>>> import numpy as np
>>> import numpy.linalg as la
>>> np.set_printoptions(precision=3, suppress=True, linewidth=140)
>>> m1 = np.array([[6.0, 0.0, 5.0, 5.0, 5.0, 0.0],
...     [0.0, 6.0, 0.0, 0.0, 0.0, 5.0],
...     [5.0, 0.0, 6.0, 5.0, 5.0, 0.0],
...     [5.0, 0.0, 5.0, 6.0, 5.0, 0.0],
...     [5.0, 0.0, 5.0, 5.0, 6.0, 0.0],
...     [0.0, 5.0, 0.0, 0.0, 0.0, 6.0]])
>>> vals, vecs = la.eigh(m1)
>>> x = np.array([-3, 3, -1, -3, -2, -1])
>>> print(x @ m1 @ x)
458.0
>>> np.round(vecs * np.abs(vals) @ vecs.T, 3) + 0
array([[6., 0., 5., 5., 5., 0.],
       [0., 6., 0., 0., 0., 5.],
       [5., 0., 6., 5., 5., 0.],
       [5., 0., 5., 6., 5., 0.],
       [5., 0., 5., 5., 6., 0.],
       [0., 5., 0., 0., 0., 6.]])
>>> np.round(vecs * np.sqrt(vals) @ vecs.T, 3) + 0
array([[1.896, 0.   , 0.896, 0.896, 0.896, 0.   ],
       [0.   , 2.158, 0.   , 0.   , 0.   , 1.158],
       [0.896, 0.   , 1.896, 0.896, 0.896, 0.   ],
       [0.896, 0.   , 0.896, 1.896, 0.896, 0.   ],
       [0.896, 0.   , 0.896, 0.896, 1.896, 0.   ],
       [0.   , 1.158, 0.   , 0.   , 0.   , 2.158]])
>>> x = np.array([1, 1, 1, -2, 1, 1])
>>> target = m1 @ x
>>> target
array([ 6., 11.,  6.,  3.,  6., 11.])
>>> print(la.solve(m1, -1 * target))
[-1. -1. -1.  2. -1. -1.]
>>> print(np.round(la.solve(m1, m1[:, 2]), 3) + 0)
[0. 0. 1. 0. 0. 0.]
>>> print(la.solve(m1, target + m1[:, 4]))
[ 1.  1.  1. -2.  2.  1.]
